$ ipython --no-banner

In [1]: import numpy as np

In [2]: import numpy.linalg as la

In [3]: np.set_printoptions(precision=1, suppress=True, linewidth=140, sign=" ")

In [4]: m1 = np.loadtxt("x.csv", delimiter=",")

In [5]: print(m1)
[[ -1.   -0.7   0.8]
 [ -0.7  -0.4   0.7]
 [  1.6   0.7  -0.3]
 [ -0.6   0.5   0.7]
 [  0.6   0.    0.2]
 [  0.4  -0.2  -1.3]
 [  1.4  -1.4   1.3]
 [  0.5  -1.5   0.1]
 [-12.  -11.    9. ]
 [ -1.2  -0.3  -0.4]
 [  1.1   1.2  -0.3]
 [ -0.6  -0.6  -0.9]
 [  0.4  -1.   -0.5]
 [ -1.4  -0.1   0.1]
 [  0.   -0.4  -1. ]
 [  1.3  -1.4  -0.6]
 [ -1.7   0.5  -1.1]
 [  0.6  -0.6  -1. ]
 [  0.4   0.4  -0.3]
 [ -0.3   2.2  -1.2]
 [ -0.2   1.6  -0.1]]

In [6]: t3 = np.stack([m1, 4 * m1, m1[::-1]])

In [7]: print((t3 @ m1.T).shape)
(3, 21, 21)

In [8]: print(la.norm(t3, axis=(1, 2)))
[ 19.8  79.4  19.8]

In [9]: print(np.einsum("bij,cij->bc", t3, t3))
[[  393.9  1575.6     1.1]
 [ 1575.6  6302.4     4.2]
 [    1.1     4.2   393.9]]

In [10]: print(la.matrix_rank(t3))
[ 3  3  3]

In [11]: Z = m1[[0, 3]].astype(float)

In [12]: for _ in range(6):
    ...:     lab = la.norm(m1[:, None] - Z, axis=-1).argmin(axis=1)
    ...:     Z = np.array([m1[lab == j].mean(axis=0) for j in range(2)])
    ...: 

In [13]: print(lab)
[ 1  1  1  1  1  1  1  1  0  1  1  1  1  1  1  1  1  1  1  1  1]

In [14]: print(np.bincount(lab))
[  1  20]

In [15]: print(Z[1] - Z[0])
[12.  10.9 -9.3]

In [16]: print(np.abs(Z[1] - Z[0]).argmax())
0

In [17]: Ac = m1 - m1.mean(axis=0)

In [18]: left, sig, vt = la.svd(Ac, full_matrices=False)

In [19]: print(sig)
[ 18.7   4.7   3. ]

In [20]: print(np.round(sig ** 2 / (sig ** 2).sum(), 1) + 0)
[ 0.9  0.1  0. ]

In [21]: print(vt[0] * np.sign(vt[0, np.abs(vt[0]).argmax()]))
[ 0.6  0.6 -0.5]

In [22]: O, Rm = la.qr(m1)

In [23]: print(np.abs(np.diag(Rm)))
[ 12.7   6.1   3.7]

In [24]: print(np.trace(O @ O.T))
3.0

In [25]: print(np.allclose(Rm.T @ Rm, m1.T @ m1))
True

In [26]: print(O.round(1) + 0)
[[-0.1  0.   0. ]
 [-0.1  0.  -0.1]
 [ 0.1  0.1 -0.1]
 [ 0.  -0.2 -0.2]
 [ 0.   0.1 -0.1]
 [ 0.   0.1  0.3]
 [ 0.1  0.4 -0.3]
 [ 0.   0.3  0.1]
 [-0.9  0.2 -0.1]
 [-0.1 -0.1  0.2]
 [ 0.1 -0.1 -0.2]
 [ 0.   0.   0.4]
 [ 0.   0.2  0.2]
 [-0.1 -0.2  0.1]
 [ 0.   0.1  0.3]
 [ 0.1  0.4  0.2]
 [-0.1 -0.3  0.4]
 [ 0.   0.2  0.3]
 [ 0.   0.   0. ]
 [ 0.  -0.4  0.1]
 [ 0.  -0.3 -0.1]]

In [27]: print(Rm)
[[12.7 10.1 -8.5]
 [ 0.  -6.1  2.7]
 [ 0.   0.  -3.7]]

In [28]: vec = np.array([-1, 5, -3])

In [29]: rhs = Rm @ vec

In [30]: beta, lr = np.zeros(3), 1 / la.norm(Rm, 2) ** 2

In [31]: for i in range(8):
    ...:     beta -= lr * Rm.T @ (Rm @ beta - rhs)
    ...:     if i % 2 == 0: print(i, round(la.norm(Rm @ beta - rhs), 1))
    ...: 
0 19.9
2 17.6
4 15.5
6 13.7

In [32]: print(beta)
[ 1.1  3.4 -2.2]

In [33]: print(round(float(la.cond(Rm)), 1))
5.9

In [34]: Z = np.array([[7, 4, 0], [0, 7, -5]])

In [35]: rng = np.random.default_rng(95)

In [36]: arr = rng.normal(size=(13, 2)) @ Z + np.array([2, 1, -2])

In [37]: print(arr)
[[  0.6  -1.6  -0.8]
 [ 16.8  10.3  -2.6]
 [ -1.6   8.8  -9. ]
 [  8.    6.2  -3.3]
 [  5.9  -4.3   3.4]
 [  2.2   0.5  -1.6]
 [-17.   -2.1  -7.5]
 [  5.9   4.7  -3. ]
 [  8.7  -0.3   1.6]
 [  4.6  -1.9   1.1]
 [  8.4   3.8  -1.3]
 [  5.1   4.4  -3.2]
 [-10.  -15.4   4.8]]

In [38]: Z = arr[[5, 12]].astype(float)

In [39]: for _ in range(6):
    ...:     lab = la.norm(arr[:, None] - Z, axis=-1).argmin(axis=1)
    ...:     Z = np.array([arr[lab == j].mean(axis=0) for j in range(2)])
    ...: 

In [40]: print(lab)
[ 0  0  0  0  0  0  1  0  0  0  0  0  1]

In [41]: print(Z[1] - Z[0])
[-19.4 -11.6   0.3]

In [42]: print(np.bincount(lab))
[ 11   2]

In [43]: print(Z)
[[  5.9   2.8  -1.7]
 [-13.5  -8.8  -1.4]]

In [44]: print(np.abs(Z[1] - Z[0]).argmax())
0
